In [1]: import numpy as np

In [2]: np.set_printoptions(precision=2, suppress=True, linewidth=140)

In [3]: tidy = lambda a: np.round(a, 2) + 0

In [4]: data = np.array([[0, -3, 0, -3, 3],
   ...:     [-2, -2, 3, -2, 0],
   ...:     [-1, -2, -3, -1, 3],
   ...:     [-2, 1, -3, -3, -3]])

In [5]: data[3] = data[0]

In [6]: print(data)
[[ 0 -3  0 -3  3]
 [-2 -2  3 -2  0]
 [-1 -2 -3 -1  3]
 [ 0 -3  0 -3  3]]

In [7]: # looks like rank 3

In [8]: rng = np.random.default_rng(892154)

In [9]: out = data + rng.integers(-2, 3, (4, 3)) @ rng.integers(-2, 3, (3, 5))

In [10]: print(out)
[[ 2 -4 -2 -6 10]
 [-2 -2  2 -5  4]
 [-5  0 -3 -3 -3]
 [ 0 -3  0 -1 -1]]

In [11]: print(tidy(np.linalg.svd(out - data, compute_uv=False)))
[11.94  5.35  1.31  0.  ]

In [12]: U, s, Vt = np.linalg.svd(data)

In [13]: vecs = Vt[:(s > 1e-8).sum()]

In [14]: x0 = data[1] + -1 * data[0] + rng.integers(2) * np.eye(5)[1]

In [15]: print(x0)
[-2.  1.  3.  1. -3.]

In [16]: print(tidy(np.diag(vecs.T @ vecs)))
[0.93 0.38 0.81 0.42 0.45]

In [17]: print(tidy(np.linalg.norm(x0 - vecs.T @ vecs @ x0)))
0.0

In [18]: print(np.abs(np.diag(np.linalg.qr(data)[1])) > 1e-9)
[ True  True  True False]

In [19]: print(np.allclose(data[:-1].T @ np.linalg.lstsq(data[:-1].T, data[-1])[0], data[-1]))
True

In [20]: print(tidy(data @ np.linalg.pinv(data) @ data))
[[ 0. -3.  0. -3.  3.]
 [-2. -2.  3. -2.  0.]
 [-1. -2. -3. -1.  3.]
 [ 0. -3.  0. -3.  3.]]

In [21]: print(np.linalg.lstsq(data[:-1].T, data[-1])[2])
3
